>>> import numpy as np
>>> from numpy import linalg as LA
>>> np.set_printoptions(precision=3, suppress=True, linewidth=160)
>>> F = np.load("dump.npy")
>>> print(F)
[[ -1  -1  -1  -1  -1  -1  -1  -1  -1  -1]
 [ -1  -2  -2  -2  -2  -2  -2  -2  -2  -2]
 [ -1  -2  -3  -3  -3  -3  -3  -3  -3  -3]
 [ -1  -2  -3  -4  -4  -4  -4  -4  -4  -4]
 [ -1  -2  -3  -4  -5  -5  -5  -5  -5  -5]
 [ -1  -2  -3  -4  -5  -6  -6  -6  -6  -6]
 [ -1  -2  -3  -4  -5  -6  -7  -7  -7  -7]
 [ -1  -2  -3  -4  -5  -6  -7  -8  -8  -8]
 [ -1  -2  -3  -4  -5  -6  -7  -8  -9  -9]
 [ -1  -2  -3  -4  -5  -6  -7  -8  -9 -10]]
>>> # equal to its transpose
>>> print([round(float(LA.det(F[:i, :i])), 2) + 0 for i in range(1, 11)])
[-1.0, 1.0, -1.0, 1.0, -1.0, 1.0, -1.0, 1.0, -1.0, 1.0]
>>> print(np.all(LA.eigvalsh(F) > 0))
False
>>> print(round(LA.eigvalsh(F).min(), 3))
-44.766
>>> J = np.loadtxt("sample10.csv", delimiter=",")
>>> print(J)
[[-0.371 19.216 17.909]
 [-0.21  19.696 21.346]
 [ 0.148 19.885 21.516]
 [-0.59  20.735 20.203]
 [ 1.699 17.275 18.966]
 [ 0.93  19.819 20.135]
 [ 0.162 20.31  19.745]
 [-0.873 20.708 19.5  ]
 [-0.714 21.071 18.811]
 [-0.782 19.617 19.931]
 [ 0.303 20.036 20.001]
 [ 0.844 19.946 21.328]
 [-1.527 20.945 18.77 ]
 [-0.506 20.802 22.032]
 [ 0.065 20.48  19.038]
 [-1.439 19.447 21.926]]
>>> print(round(np.log10(LA.cond(J))))
2
>>> print([round(float(x), 3) for x in LA.svd(J, compute_uv=False)[:3]])
[113.427, 4.409, 2.906]
>>> mat = np.load("block19.npy")
>>> print(mat)
[[  3.   2.   2. -18.  14.  -2.  -6.   4.  -4.]
 [  2.   0.   1.  -9.   7.  -1.  -3.   2.  -2.]
 [  2.   1.   0.  -9.   7.  -1.  -3.   2.  -2.]
 [-18.  -9.  -9.  80. -63.   9.  27. -18.  18.]
 [ 14.   7.   7. -63.  48.  -7. -21.  14. -14.]
 [ -2.  -1.  -1.   9.  -7.   0.   3.  -2.   2.]
 [ -6.  -3.  -3.  27. -21.   3.   8.  -6.   6.]
 [  4.   2.   2. -18.  14.  -2.  -6.   3.  -4.]
 [ -4.  -2.  -2.  18. -14.   2.   6.  -4.   3.]]
>>> B = LA.inv(mat)
>>> print(round(LA.det(mat) * LA.det(B), 3))
1.0
>>> print(np.allclose(B, mat.T))
False
>>> print(np.round(LA.cond(mat), 3))
153.0
>>> print(LA.det(mat) * B)
[[-149.    2.    2.  -18.   14.   -2.   -6.    4.   -4.]
 [   2. -152.    1.   -9.    7.   -1.   -3.    2.   -2.]
 [   2.    1. -152.   -9.    7.   -1.   -3.    2.   -2.]
 [ -18.   -9.   -9.  -72.  -63.    9.   27.  -18.   18.]
 [  14.    7.    7.  -63. -104.   -7.  -21.   14.  -14.]
 [  -2.   -1.   -1.    9.   -7. -152.    3.   -2.    2.]
 [  -6.   -3.   -3.   27.  -21.    3. -144.   -6.    6.]
 [   4.    2.    2.  -18.   14.   -2.   -6. -149.   -4.]
 [  -4.   -2.   -2.   18.  -14.    2.    6.   -4. -149.]]
>>> rng = np.random.default_rng(68)
>>> B = mat + rng.integers(-2, 3, (9, 1)) @ rng.integers(-2, 3, (1, 9))
>>> print(B)
[[  3.   2.   2. -18.  14.  -2.  -6.   4.  -4.]
 [  2.   0.   1.  -9.   7.  -1.  -3.   2.  -2.]
 [  2.   1.   0.  -9.   7.  -1.  -3.   2.  -2.]
 [-14.  -7.  -7.  76. -67.   9.  27. -18.  20.]
 [ 12.   6.   6. -61.  50.  -7. -21.  14. -15.]
 [  0.   0.   0.   7.  -9.   0.   3.  -2.   3.]
 [ -2.  -1.  -1.  23. -25.   3.   8.  -6.   8.]
 [  6.   3.   3. -20.  12.  -2.  -6.   3.  -3.]
 [  0.   0.   0.  14. -18.   2.   6.  -4.   5.]]
>>> print(np.abs(B - mat).sum(axis=1))
[ 0.  0.  0. 18.  9.  9. 18.  9. 18.]
>>> print(B - mat)
[[ 0.  0.  0.  0.  0.  0.  0.  0.  0.]
 [ 0.  0.  0.  0.  0.  0.  0.  0.  0.]
 [ 0.  0.  0.  0.  0.  0.  0.  0.  0.]
 [ 4.  2.  2. -4. -4.  0.  0.  0.  2.]
 [-2. -1. -1.  2.  2.  0.  0.  0. -1.]
 [ 2.  1.  1. -2. -2.  0.  0.  0.  1.]
 [ 4.  2.  2. -4. -4.  0.  0.  0.  2.]
 [ 2.  1.  1. -2. -2.  0.  0.  0.  1.]
 [ 4.  2.  2. -4. -4.  0.  0.  0.  2.]]
>>> print(LA.matrix_rank(B - mat, tol=1e-8))
1
>>> w, evecs = LA.eigh(mat)
>>> print(np.round(evecs.T @ evecs, 3) + 0)
[[1. 0. 0. 0. 0. 0. 0. 0. 0.]
 [0. 1. 0. 0. 0. 0. 0. 0. 0.]
 [0. 0. 1. 0. 0. 0. 0. 0. 0.]
 [0. 0. 0. 1. 0. 0. 0. 0. 0.]
 [0. 0. 0. 0. 1. 0. 0. 0. 0.]
 [0. 0. 0. 0. 0. 1. 0. 0. 0.]
 [0. 0. 0. 0. 0. 0. 1. 0. 0.]
 [0. 0. 0. 0. 0. 0. 0. 1. 0.]
 [0. 0. 0. 0. 0. 0. 0. 0. 1.]]
>>> print(LA.svd(mat, compute_uv=False))
[153.   1.   1.   1.   1.   1.   1.   1.   1.]
>>> print(np.abs(evecs[:, -1]))
[0.161 0.081 0.081 0.725 0.564 0.081 0.242 0.161 0.161]
>>> print(np.round(evecs.T @ mat @ evecs, 3) + 0)
[[ -1.   0.   0.   0.   0.   0.   0.   0.   0.]
 [  0.  -1.   0.   0.   0.   0.   0.   0.   0.]
 [  0.   0.  -1.   0.   0.   0.   0.   0.   0.]
 [  0.   0.   0.  -1.   0.   0.   0.   0.   0.]
 [  0.   0.   0.   0.  -1.   0.   0.   0.   0.]
 [  0.   0.   0.   0.   0.  -1.   0.   0.   0.]
 [  0.   0.   0.   0.   0.   0.  -1.   0.   0.]
 [  0.   0.   0.   0.   0.   0.   0.  -1.   0.]
 [  0.   0.   0.   0.   0.   0.   0.   0. 153.]]
>>> print(LA.eigvalsh(mat + 2 * np.eye(9)))
[  1.   1.   1.   1.   1.   1.   1.   1. 155.]
>>> print(np.unique(w.round(6) + 0, return_counts=True)[1])
[8 1]
>>> print((w > 1e-8).sum(), (w < -1e-8).sum())
1 8
>>> print(w)
[ -1.  -1.  -1.  -1.  -1.  -1.  -1.  -1. 153.]
